In [1]: import numpy as np

In [2]: from numpy import linalg as LA

In [3]: np.set_printoptions(precision=2, suppress=True, linewidth=140)

In [4]: def rnd(a):
   ...:     return np.round(a, 2) + 0
   ...: 

In [5]: data = np.load("a.npy")

In [6]: data
Out[6]: 
array([[-0.3 ,  0.5 ,  0.3 ],
       [ 0.24, -0.4 , -0.24],
       [ 0.54, -0.9 , -0.54]])

In [7]: # looks like rank 1

In [8]: r0, g = data[0], data[1]

In [9]: r0 @ r0
Out[9]: np.float64(0.43)

In [10]: pr = (r0 @ g) / (r0 @ r0) * r0

In [11]: rnd(pr)
Out[11]: array([ 0.24, -0.4 , -0.24])

In [12]: np.einsum("ii->", data)
Out[12]: np.float64(-1.24)

In [13]: np.kron(np.eye(2, dtype=int), data)
Out[13]: 
array([[-0.3 ,  0.5 ,  0.3 , -0.  ,  0.  ,  0.  ],
       [ 0.24, -0.4 , -0.24,  0.  , -0.  , -0.  ],
       [ 0.54, -0.9 , -0.54,  0.  , -0.  , -0.  ],
       [-0.  ,  0.  ,  0.  , -0.3 ,  0.5 ,  0.3 ],
       [ 0.  , -0.  , -0.  ,  0.24, -0.4 , -0.24],
       [ 0.  , -0.  , -0.  ,  0.54, -0.9 , -0.54]])

In [14]: rnd(LA.eigvals(data).sum().real)
Out[14]: np.float64(-1.24)

In [15]: rnd(np.einsum("ij,ji->", data, data))
Out[15]: np.float64(1.54)

In [16]: rnd(LA.det(2 * data)), rnd(LA.det(data))
Out[16]: (np.float64(0.0), np.float64(0.0))

In [17]: rk = LA.matrix_rank(data)

In [18]: rk
Out[18]: np.int64(1)

In [19]: N = LA.svd(data)[2][rk:].T

In [20]: N.shape
Out[20]: (3, 2)

In [21]: np.allclose(data @ N, 0)
Out[21]: True

In [22]: rnd(data @ N)
Out[22]: 
array([[0., 0.],
       [0., 0.],
       [0., 0.]])

In [23]: X = np.load("data.npy")

In [24]: X
Out[24]: 
array([[0.1, 0.3],
       [0.3, 0.9]])

In [25]: r0 = np.array([-2, -3])

In [26]: rnd(np.convolve(X[0], r0))
Out[26]: array([-0.2, -0.9, -0.9])

In [27]: rnd(np.correlate(X[0], X[1], "full"))
Out[27]: array([0.09, 0.3 , 0.09])

In [28]: rnd(X @ LA.pinv(X) @ X)
Out[28]: 
array([[0.1, 0.3],
       [0.3, 0.9]])

In [29]: np.unique(X.round(6), axis=0).shape
Out[29]: (2, 2)

In [30]: np.allclose(X[:-1].T @ LA.lstsq(X[:-1].T, X[-1])[0], X[-1])
Out[30]: True

In [31]: rnd(np.trace(LA.pinv(X) @ X))
Out[31]: np.float64(1.0)

In [32]: vec = np.array([-2, 5])

In [33]: X @ vec
Out[33]: array([1.3, 3.9])

In [34]: X @ X @ vec
Out[34]: array([1.3, 3.9])

In [35]: np.trace(X)
Out[35]: np.float64(1.0)
